$ python -q
>>> import numpy as np
>>> import numpy.linalg as la
>>> np.set_printoptions(precision=2, suppress=True, linewidth=140)
>>> def tidy(a):
...     return np.round(a, 2) + 0
... 
>>> E = np.loadtxt("w.csv", delimiter=",")
>>> E
array([[ 6., -2.,  5.,  0.,  5.,  2., -1., -1.,  4., -3.,  3.,  0., -3., -3., -2.],
       [-2.,  2.,  3., -4.,  0., -4., -2.,  4.,  0., -4.,  5.,  4., -1.,  3., -3.],
       [ 5.,  3.,  4., -1.,  3.,  6.,  2.,  1.,  0., -1., -1., -4.,  2., -5.,  3.],
       [ 0., -4., -1.,  2.,  4.,  3.,  2.,  2., -1.,  2.,  4., -2., -1., -2.,  0.],
       [ 5.,  0.,  3.,  4.,  6.,  1., -3.,  1., -3.,  0., -1.,  0.,  1.,  3., -5.],
       [ 2., -4.,  6.,  3.,  1., -6., -1., -3.,  1., -2.,  0., -3.,  2.,  3., -1.],
       [-1., -2.,  2.,  2., -3., -1., -2.,  3.,  3.,  3.,  2., -3.,  1.,  1., -5.],
       [-1.,  4.,  1.,  2.,  1., -3.,  3.,  2.,  0., -2., -1., -2.,  3.,  0.,  2.],
       [ 4.,  0.,  0., -1., -3.,  1.,  3.,  0., -6., -6., -1.,  4.,  6.,  0.,  0.],
       [-3., -4., -1.,  2.,  0., -2.,  3., -2., -6., -6.,  0., -1.,  3.,  3.,  5.],
       [ 3.,  5., -1.,  4., -1.,  0.,  2., -1., -1.,  0.,  0., -3., -5., -2., -1.],
       [ 0.,  4., -4., -2.,  0., -3., -3., -2.,  4., -1., -3., -4.,  6.,  6.,  3.],
       [-3., -1.,  2., -1.,  1.,  2.,  1.,  3.,  6.,  3., -5.,  6., -2.,  6.,  0.],
       [-3.,  3., -5., -2.,  3.,  3.,  1.,  0.,  0.,  3., -2.,  6.,  6., -6., -5.],
       [-2., -3.,  3.,  0., -5., -1., -5.,  2.,  0.,  5., -1.,  3.,  0., -5., -6.]])
>>> # symmetric
>>> U, s, Vt = la.svd(E)
>>> np.argmax(s[:-1] / (s[1:] + 1e-6)) + 1
np.int64(14)
>>> M2 = U[:, :14] @ np.diag(s[:14]) @ Vt[:14]
>>> la.matrix_rank(M2)
np.int64(14)
>>> tidy(la.norm(E - M2) / la.norm(E))
np.float64(0.0)
>>> tidy(la.norm(E - M2, 2)), tidy(s[14])
(np.float64(0.08), np.float64(0.08))
